% python3 -q
>>> import numpy as np
>>> np.set_printoptions(precision=4, suppress=True, linewidth=140)
>>> F = np.load("case5.npy")
>>> F
array([[ 0.6589,  0.678 ,  0.4192, -0.2353,  0.4368, -0.3086, -0.4587,  0.5579, -0.2105, -0.292 ],
       [ 0.678 ,  0.3353, -0.2779,  0.1006,  0.0362, -0.5254,  0.3668,  0.6203, -0.275 , -0.2713],
       [ 0.4192, -0.2779, -0.3899,  0.1305, -0.2879,  0.4918,  0.2042,  0.0958,  0.1225, -0.2133],
       [-0.2353,  0.1006,  0.1305, -0.7557, -0.228 , -0.2952, -0.8165, -0.5367,  0.3756,  0.2511],
       [ 0.4368,  0.0362, -0.2879, -0.228 , -0.3202, -0.3535,  0.1348,  0.3845,  0.0028, -0.1703],
       [-0.3086, -0.5254,  0.4918, -0.2952, -0.3535,  0.1791,  0.2398,  0.082 , -0.063 , -0.4327],
       [-0.4587,  0.3668,  0.2042, -0.8165,  0.1348,  0.2398,  0.1111,  0.0893,  0.2733,  0.6541],
       [ 0.5579,  0.6203,  0.0958, -0.5367,  0.3845,  0.082 ,  0.0893, -0.4861, -0.0608, -0.3087],
       [-0.2105, -0.275 ,  0.1225,  0.3756,  0.0028, -0.063 ,  0.2733, -0.0608, -0.2149, -0.2152],
       [-0.292 , -0.2713, -0.2133,  0.2511, -0.1703, -0.4327,  0.6541, -0.3087, -0.2152, -0.1175]])
>>> [round(float(np.linalg.det(F[:i, :i])), 2) + 0 for i in range(1, 11)]
[0.66, -0.24, -0.17, 0.13, -0.01, 0.0, 0.01, 0.0, 0.0, 0.0]
>>> np.round(np.linalg.eigvalsh(F).min(), 4)
np.float64(-2.0)
>>> np.all(np.linalg.eigvalsh(F) > 0)
np.False_
>>> r = np.linalg.matrix_rank(F)
>>> r
np.int64(7)
>>> N = np.linalg.svd(F)[2][r:].T
>>> [int(np.linalg.matrix_rank(F[:i])) for i in range(1, len(F) + 1)]
[1, 2, 3, 4, 5, 6, 7, 7, 7, 7]
>>> [int(np.linalg.matrix_rank(np.delete(F, i, axis=0))) for i in range(10)]
[7, 7, 7, 7, 7, 7, 7, 7, 7, 7]
>>> evals, evecs = np.linalg.eigh(F)
>>> x0 = np.array([6, 1, 0, 8, 6, 3, 8, 2, 6, 4])
>>> round(x0 @ F @ x0 / (x0 @ x0), 4), round(float(evals[0]), 4), round(evals[-1], 4)
(np.float64(-0.5298), -2.0, np.float64(2.0))
>>> rng = np.random.default_rng(52)
>>> J = rng.normal(size=(35, 8)) + 5 * np.array([3, 1, 2, 0, 2, 3, 3, 0])
>>> J
array([[14.174 ,  5.2425,  9.9361, -0.0944, 10.3235, 15.666 , 15.1895,  0.1784],
       [13.8627,  5.5781,  9.6745,  0.99  , 11.3132, 13.3674, 16.3298, -0.681 ],
       [13.9624,  4.7676, 10.2992,  1.0089, 12.8224, 13.5366, 14.6335,  0.3762],
       [14.4677,  3.2806,  9.7723, -0.027 , 10.3928, 14.6081, 16.3501,  0.2187],
       [15.7944,  3.9703,  7.4486,  0.7806, 10.3619, 15.6996, 15.1538, -0.3018],
       [14.7641,  6.0284,  9.2616, -0.27  ,  9.9835, 15.3446, 17.217 , -0.5112],
       [17.5386,  5.1756, 10.0364, -0.4208, 10.9349, 16.6999, 14.1297, -0.0816],
       [14.7708,  4.4755,  9.0304,  0.46  , 10.7796, 15.3294, 14.5223,  0.2639],
       [16.0128,  5.4937, 11.0318, -0.1431, 10.8621, 15.7113, 14.4709, -0.0847],
       [14.3699,  5.1925,  9.8926,  0.1116, 10.0236, 14.469 , 15.5447, -1.0743],
       [15.0387,  2.741 ,  9.0185,  0.727 ,  9.7812, 15.3005, 14.0736, -1.4965],
       [13.9383,  5.0003,  9.5984,  1.7528, 11.8859, 15.8654, 14.187 ,  0.1359],
       [14.55  ,  4.4714,  9.6812,  0.0254,  9.7316, 14.9495, 13.1706, -0.5421],
       [15.6675,  5.54  ,  8.7009,  0.2466, 10.0398, 13.7425, 15.1161,  0.4421],
       [14.9465,  6.7126,  9.3986,  0.2154, 10.4494, 15.4534, 14.5142,  0.4895],
       [15.2937,  7.3016, 11.3028, -0.031 , 11.3473, 14.053 , 15.2521,  1.6001],
       [13.1403,  6.0508, 10.5109, -0.627 , 10.8403, 13.8015, 15.9145, -0.0222],
       [15.9839,  3.8352, 10.5795,  0.8159,  9.0004, 16.6022, 13.8718,  2.1267],
       [17.0026,  4.1845, 11.6625,  0.343 , 10.3645, 15.3596, 13.2673, -0.0201],
       [14.7356,  5.5546,  7.7993, -0.0099, 11.0102, 14.3278, 15.559 ,  0.5639],
       [14.7475,  5.2931, 10.847 , -1.5316, 10.6348, 14.7013, 15.0204, -0.4555],
       [14.4363,  5.6983, 10.4161, -0.3175,  8.3707, 15.3675, 15.4988,  1.9832],
       [14.3128,  5.1805,  9.7501, -2.6588,  9.2786, 15.431 , 14.3339,  1.6566],
       [15.5113,  4.6671, 11.0576, -0.352 , 11.0394, 15.2906, 15.5084, -0.5945],
       [15.0796,  5.3878, 10.2123,  0.6499, 11.7785, 14.8454, 14.2834,  0.7287],
       [14.5197,  6.5183,  9.5969, -0.7905, 10.3578, 13.9301, 14.5681,  0.759 ],
       [13.2141,  5.2597,  9.5242, -0.0008, 10.9532, 15.3573, 15.6105, -0.501 ],
       [16.3764,  5.4486,  8.1031,  1.2863,  8.7402, 16.1893, 14.0517,  0.4921],
       [16.1024,  4.7717, 10.359 ,  0.6225,  8.22  , 16.8606, 14.8224,  0.4633],
       [15.1412,  5.9154, 10.08  , -1.2167, 10.8651, 12.7232, 15.8999, -1.7307],
       [16.113 ,  5.6057, 10.0575, -0.4564, 10.0108, 14.178 , 15.646 ,  0.4824],
       [15.965 ,  4.106 ,  9.374 , -0.538 ,  8.0153, 13.656 , 15.3469,  1.2571],
       [14.5173,  4.1933, 11.4664, -1.8339, 10.9466, 13.2684, 15.4641, -0.0462],
       [15.5974,  5.2154,  9.5973, -0.2456,  9.4802, 16.036 , 13.9705,  1.0254],
       [14.7386,  3.7976, 11.3132, -1.1797,  8.8325, 14.9336, 15.1992,  1.0802]])
>>> x0 = np.array([4, 0, 1, 1, 4, 2, 2, 0])
>>> y = J @ x0
>>> np.round(np.linalg.lstsq(J, y)[0], 4) + 0
array([4., 0., 1., 1., 4., 2., 2., 0.])
>>> y = y + 0.3 * rng.normal(size=35)
>>> y
array([169.8654, 170.5879, 174.7486, 170.9897, 174.0106, 173.0151, 184.5868, 171.3365, 178.4308, 167.3861, 167.9042, 174.8501, 163.4175,
       169.0156, 171.2008, 176.7774, 164.8384, 171.9281, 178.5246, 170.6129, 169.9221, 163.2526, 160.7287, 177.5133, 176.6104, 165.2735,
       168.1434, 170.7782, 171.5159, 169.972 , 173.7767, 162.4415, 168.8249, 169.4781, 164.7443])
>>> coef, *_ = np.linalg.lstsq(J, y)
>>> coef.round()
array([4., 0., 1., 1., 4., 2., 2., 0.])
>>> np.round(np.linalg.norm(y - J @ coef), 4)
np.float64(1.5379)
>>> Xc = (J - J.mean(axis=0)) / J.std(axis=0)
>>> np.argwhere(np.abs(Xc) > 2)
array([[ 2,  4],
       [ 4,  2],
       [ 5,  6],
       [ 6,  0],
       [10,  1],
       [11,  3],
       [12,  6],
       [15,  1],
       [17,  7],
       [18,  0],
       [19,  2],
       [22,  3],
       [29,  5],
       [29,  7],
       [31,  4]])
>>> coef = np.linalg.lstsq(np.delete(Xc, 7, axis=1), Xc[:, 7])[0]
>>> np.abs(coef).argmax()
np.int64(4)
>>> coef
array([-0.0955,  0.301 ,  0.1735,  0.0398, -0.4596,  0.06  , -0.2285])
>>> np.round(1 - np.var(Xc[:, 7] - np.delete(Xc, 7, axis=1) @ coef), 4)
np.float64(0.2774)
>>> M2 = np.array([[3, 1], [3, 1], [1, 0]])
>>> mat = np.kron(np.eye(3, dtype=int), M2)
>>> mat
array([[3, 1, 0, 0, 0, 0],
       [3, 1, 0, 0, 0, 0],
       [1, 0, 0, 0, 0, 0],
       [0, 0, 3, 1, 0, 0],
       [0, 0, 3, 1, 0, 0],
       [0, 0, 1, 0, 0, 0],
       [0, 0, 0, 0, 3, 1],
       [0, 0, 0, 0, 3, 1],
       [0, 0, 0, 0, 1, 0]])
>>> # rows 0 and 1 are equal
>>> U, sigma, vt = np.linalg.svd(mat, full_matrices=False)
>>> np.cumsum(sigma ** 2) / np.sum(sigma ** 2)
array([0.3318, 0.6636, 0.9954, 0.997 , 0.9985, 1.    ])
>>> round(float(np.sqrt((sigma ** 2).sum())), 4), round(np.linalg.norm(mat), 4)
(7.9373, np.float64(7.9373))
>>> (sigma > 1e-8).sum()
np.int64(6)
>>> np.round(U.T @ mat @ vt.T, 4) + 0
array([[4.5721, 0.    , 0.    , 0.    , 0.    , 0.    ],
       [0.    , 4.5721, 0.    , 0.    , 0.    , 0.    ],
       [0.    , 0.    , 4.5721, 0.    , 0.    , 0.    ],
       [0.    , 0.    , 0.    , 0.3093, 0.    , 0.    ],
       [0.    , 0.    , 0.    , 0.    , 0.3093, 0.    ],
       [0.    , 0.    , 0.    , 0.    , 0.    , 0.3093]])
>>> np.allclose(U * sigma @ vt, mat)
True
>>> U, sigma, vt = np.linalg.svd(mat)
>>> sigma
array([4.5721, 4.5721, 4.5721, 0.3093, 0.3093, 0.3093])
>>> M2 = U[:, :3] @ np.diag(sigma[:3]) @ vt[:3]
>>> np.linalg.matrix_rank(mat, rtol=0.05)
np.int64(6)
>>> np.linalg.matrix_rank(M2)
np.int64(3)
>>> round(float(np.linalg.norm(mat - M2, 2)), 4), np.round(sigma[3], 4)
(0.3093, np.float64(0.3093))
>>> M2.round(4) + 0
array([[3.0138, 0.9565, 0.    , 0.    , 0.    , 0.    ],
       [3.0138, 0.9565, 0.    , 0.    , 0.    , 0.    ],
       [0.9085, 0.2883, 0.    , 0.    , 0.    , 0.    ],
       [0.    , 0.    , 3.0138, 0.9565, 0.    , 0.    ],
       [0.    , 0.    , 3.0138, 0.9565, 0.    , 0.    ],
       [0.    , 0.    , 0.9085, 0.2883, 0.    , 0.    ],
       [0.    , 0.    , 0.    , 0.    , 3.0138, 0.9565],
       [0.    , 0.    , 0.    , 0.    , 3.0138, 0.9565],
       [0.    , 0.    , 0.    , 0.    , 0.9085, 0.2883]])
>>> M2 = np.c_[mat[:, :4] @ np.array([[1, -2, -2, -2], [-2, 1, -3, -2], [2, 1, 1, -2], [-1, -3, -2, 1]]), np.array([1, 3, -2, 3, 3, -1, 2, 2, 3])]
>>> M2
array([[ 1, -5, -9, -8,  1],
       [ 1, -5, -9, -8,  3],
       [ 1, -2, -2, -2, -2],
       [ 5,  0,  1, -5,  3],
       [ 5,  0,  1, -5,  3],
       [ 2,  1,  1, -2, -1],
       [ 0,  0,  0,  0,  2],
       [ 0,  0,  0,  0,  2],
       [ 0,  0,  0,  0,  3]])
>>> np.linalg.matrix_rank(M2)
np.int64(5)
>>> np.round(np.linalg.norm(M2 - mat @ np.linalg.lstsq(mat, M2)[0], axis=0), 4) + 0
array([0.    , 0.    , 0.    , 0.    , 1.4142])
>>> labels = rng.permutation(10)
>>> labels
array([3, 9, 1, 8, 4, 5, 6, 0, 7, 2])
>>> M2 = F[labels][:, labels]
>>> np.allclose(M2, F)
False
>>> np.round(np.trace(M2), 4)
np.float64(-1.0)
>>> np.diag(M2)
array([-0.7557, -0.1175,  0.3353, -0.2149, -0.3202,  0.1791,  0.1111,  0.6589, -0.4861, -0.3899])
>>> round(float(np.linalg.det(M2)), 4), round(float(np.linalg.det(F[labels])), 4)
(-0.0, 0.0)
>>> M2
array([[-0.7557,  0.2511,  0.1006,  0.3756, -0.228 , -0.2952, -0.8165, -0.2353, -0.5367,  0.1305],
       [ 0.2511, -0.1175, -0.2713, -0.2152, -0.1703, -0.4327,  0.6541, -0.292 , -0.3087, -0.2133],
       [ 0.1006, -0.2713,  0.3353, -0.275 ,  0.0362, -0.5254,  0.3668,  0.678 ,  0.6203, -0.2779],
       [ 0.3756, -0.2152, -0.275 , -0.2149,  0.0028, -0.063 ,  0.2733, -0.2105, -0.0608,  0.1225],
       [-0.228 , -0.1703,  0.0362,  0.0028, -0.3202, -0.3535,  0.1348,  0.4368,  0.3845, -0.2879],
       [-0.2952, -0.4327, -0.5254, -0.063 , -0.3535,  0.1791,  0.2398, -0.3086,  0.082 ,  0.4918],
       [-0.8165,  0.6541,  0.3668,  0.2733,  0.1348,  0.2398,  0.1111, -0.4587,  0.0893,  0.2042],
       [-0.2353, -0.292 ,  0.678 , -0.2105,  0.4368, -0.3086, -0.4587,  0.6589,  0.5579,  0.4192],
       [-0.5367, -0.3087,  0.6203, -0.0608,  0.3845,  0.082 ,  0.0893,  0.5579, -0.4861,  0.0958],
       [ 0.1305, -0.2133, -0.2779,  0.1225, -0.2879,  0.4918,  0.2042,  0.4192,  0.0958, -0.3899]])
>>> M2 = np.array([[0, 3], [0, 0], [1, 1]])
>>> arr = np.tile(M2, (2, 3))
>>> arr
array([[0, 3, 0, 3, 0, 3],
       [0, 0, 0, 0, 0, 0],
       [1, 1, 1, 1, 1, 1],
       [0, 3, 0, 3, 0, 3],
       [0, 0, 0, 0, 0, 0],
       [1, 1, 1, 1, 1, 1]])
>>> np.linalg.matrix_rank(arr, rtol=0.1)
np.int64(2)
>>> round(float(np.linalg.norm(arr, 2) / np.linalg.norm(arr)), 4)
0.9587
>>> np.argsort(-np.linalg.norm(arr, axis=0).round(6), kind="stable")[:3]
array([1, 3, 5])
>>> [round(float(x), 4) for x in np.linalg.svd(arr, compute_uv=False)[:3]]
[7.7884, 2.3111, 0.0]
>>> U, sigma, vt = np.linalg.svd(arr)
>>> sigma.round(4) + 0
array([7.7884, 2.3111, 0.    , 0.    , 0.    , 0.    ])
>>> M2 = U[:, :2] @ np.diag(sigma[:2]) @ vt[:2]
>>> np.linalg.matrix_rank(M2)
np.int64(2)
>>> M2.round(4) + 0
array([[0., 3., 0., 3., 0., 3.],
       [0., 0., 0., 0., 0., 0.],
       [1., 1., 1., 1., 1., 1.],
       [0., 3., 0., 3., 0., 3.],
       [0., 0., 0., 0., 0., 0.],
       [1., 1., 1., 1., 1., 1.]])
>>> round(float(np.linalg.norm(arr - M2) / np.linalg.norm(arr)), 4)
0.0
>>> round(float(np.linalg.norm(arr - M2, 2)), 4), np.round(sigma[2], 4)
(0.0, np.float64(0.0))
>>> np.round(np.abs(arr - M2).max(), 4)
np.float64(0.0)
>>> T = np.stack([arr, -3 * arr, arr[::-1]])
>>> T.shape
(3, 6, 6)
>>> np.einsum("bij,cij->bc", T, T)
array([[  66, -198,   36],
       [-198,  594, -108],
       [  36, -108,   66]])
>>> np.linalg.norm(T, axis=(1, 2))
array([ 8.124 , 24.3721,  8.124 ])
>>> T.sum(axis=0)
array([[ 1, -5,  1, -5,  1, -5],
       [ 0,  0,  0,  0,  0,  0],
       [-2,  1, -2,  1, -2,  1],
       [ 1, -5,  1, -5,  1, -5],
       [ 0,  0,  0,  0,  0,  0],
       [-2,  1, -2,  1, -2,  1]])
>>> (T @ arr.T).shape
(3, 6, 6)
>>> A = np.load("block3.npy")
>>> A
array([[ 0, -5, -1],
       [ 0,  0, -3],
       [ 0,  0,  0]])
>>> # rank 2
>>> np.abs(np.diag(np.linalg.qr(A)[1])) > 1e-9
array([False, False, False])
>>> [round(float(x), 4) for x in np.linalg.svd(A, compute_uv=False)[:3]]
[5.1492, 2.9131, 0.0]
>>> np.linalg.matrix_rank(A, rtol=0.1)
np.int64(2)
>>> np.linalg.cond(A) > 100
np.True_
>>> np.round(np.linalg.norm(A, 2) / np.linalg.norm(A), 4)
np.float64(0.8704)
>>> np.argsort(-np.linalg.norm(A, axis=0).round(6), kind="stable")[:3]
array([1, 2, 0])
>>> U, sigma, vt = np.linalg.svd(A)
>>> evecs = vt[:(sigma > 1e-8).sum()]
>>> x0 = A[2] + -3 * A[0] + rng.integers(2) * np.eye(3)[1]
>>> x0
array([ 0., 15.,  3.])
>>> np.diag(evecs.T @ evecs)
array([0., 1., 1.])
>>> np.round(evecs.T @ evecs, 4) + 0
array([[0., 0., 0.],
       [0., 1., 0.],
       [0., 0., 1.]])
>>> data = np.load("w.npy")
>>> data
array([[0, 1, 1, 0, 0, 0],
       [1, 0, 0, 1, 0, 0],
       [1, 0, 0, 0, 1, 1],
       [0, 1, 0, 0, 0, 1],
       [0, 0, 1, 0, 0, 0],
       [0, 0, 1, 1, 0, 0]])
>>> x0 = np.array([-4, -2, -2, -3, 0, 3])
>>> data @ (2 * x0)
array([ -8, -14,  -2,   2,  -4, -10])
>>> np.sign((data @ x0).round(6))
array([-1, -1, -1,  1, -1, -1])
>>> np.einsum("ij,j->i", data, x0)
array([-4, -7, -1,  1, -2, -5])
>>> (data * x0).sum(axis=1)
array([-4, -7, -1,  1, -2, -5])
>>> data @ x0
array([-4, -7, -1,  1, -2, -5])
>>> np.linalg.norm(data @ x0) <= np.linalg.norm(data, 2) * np.linalg.norm(x0) + 1e-9
np.True_
